$ python3 -q
>>> import numpy as np
>>> np.set_printoptions(suppress=True, linewidth=200)
>>> tidy = lambda a: np.round(a, 1) + 0
>>> data = np.load("a.npy")
>>> print(data)
[[-20.8 -31.8  20.5  20.8  -0.1]
 [-21.9 -28.4  17.8  18.4   1.7]
 [-20.1 -29.9  18.9  19.8   1.4]
 [-21.8 -30.5  20.1  19.6   2.4]
 [-20.2 -29.2  21.5  19.   -1.3]
 [-19.  -30.6  20.2  19.7  -0.3]
 [-21.6 -29.5  19.5  19.1   0.9]
 [-21.4 -30.9  18.2  19.6   1.2]
 [-20.7 -30.3  19.   19.6  -0.6]
 [-20.2 -30.4  18.8  18.9   2. ]
 [-21.6 -28.4  20.2  19.9   1.6]
 [-19.9 -29.2  20.7  19.2   1.3]
 [-20.1 -30.6  21.9  17.1  -0.4]
 [-20.8 -30.8  19.5  19.4  -1.6]
 [-20.6 -31.8  19.   18.8  -0.9]
 [-20.3 -30.6  21.   20.    1.1]
 [-19.5 -31.6  20.4  21.1   0.3]
 [-21.2 -30.2  21.3  19.8  -0.4]
 [-19.3 -30.1  19.5  20.9  -1. ]
 [-21.  -30.4  21.4  19.8   0.8]
 [-20.8 -31.   18.2  20.7   0.3]
 [-20.2 -30.9  22.5  19.6  -1. ]
 [-19.2 -29.5  22.   19.5   0.4]
 [-20.2 -31.7  20.   20.4   0.7]
 [-19.3 -30.3  18.3  19.8  -0.3]
 [-19.4 -28.   20.5  20.3   0.6]
 [-19.3 -29.8  19.5  18.3   0. ]
 [-18.9 -30.5  20.7  20.8  -1.8]
 [-18.6 -31.2  18.5  18.9  -0.6]
 [-20.2 -31.   17.9  21.7  -1.4]
 [-19.3 -30.2  20.6  18.9   0.6]
 [-19.7 -30.7  20.7  20.5   0.3]
 [-19.5 -29.5  20.1  18.6  -0.9]]
>>> vec = np.array([1, -1, 1, -3, 0])
>>> h = np.maximum(data @ vec, 0)
>>> data.T @ h
array([0., 0., 0., 0., 0.])
>>> print(np.flatnonzero(h > 1e-9))
[]
>>> hat = data @ np.linalg.solve(data.T @ data, data.T)
>>> tidy(np.diag(hat))
array([0. , 0.3, 0.1, 0.2, 0.2, 0.1, 0.1, 0.1, 0.1, 0.2, 0.2, 0.1, 0.4, 0.2, 0.2, 0.1, 0.1, 0.1, 0.1, 0.1, 0.1, 0.1, 0.2, 0.1, 0.1, 0.2, 0.1, 0.2, 0.2, 0.3, 0.1, 0.1, 0.1])
>>> np.allclose(hat @ hat, hat)
True
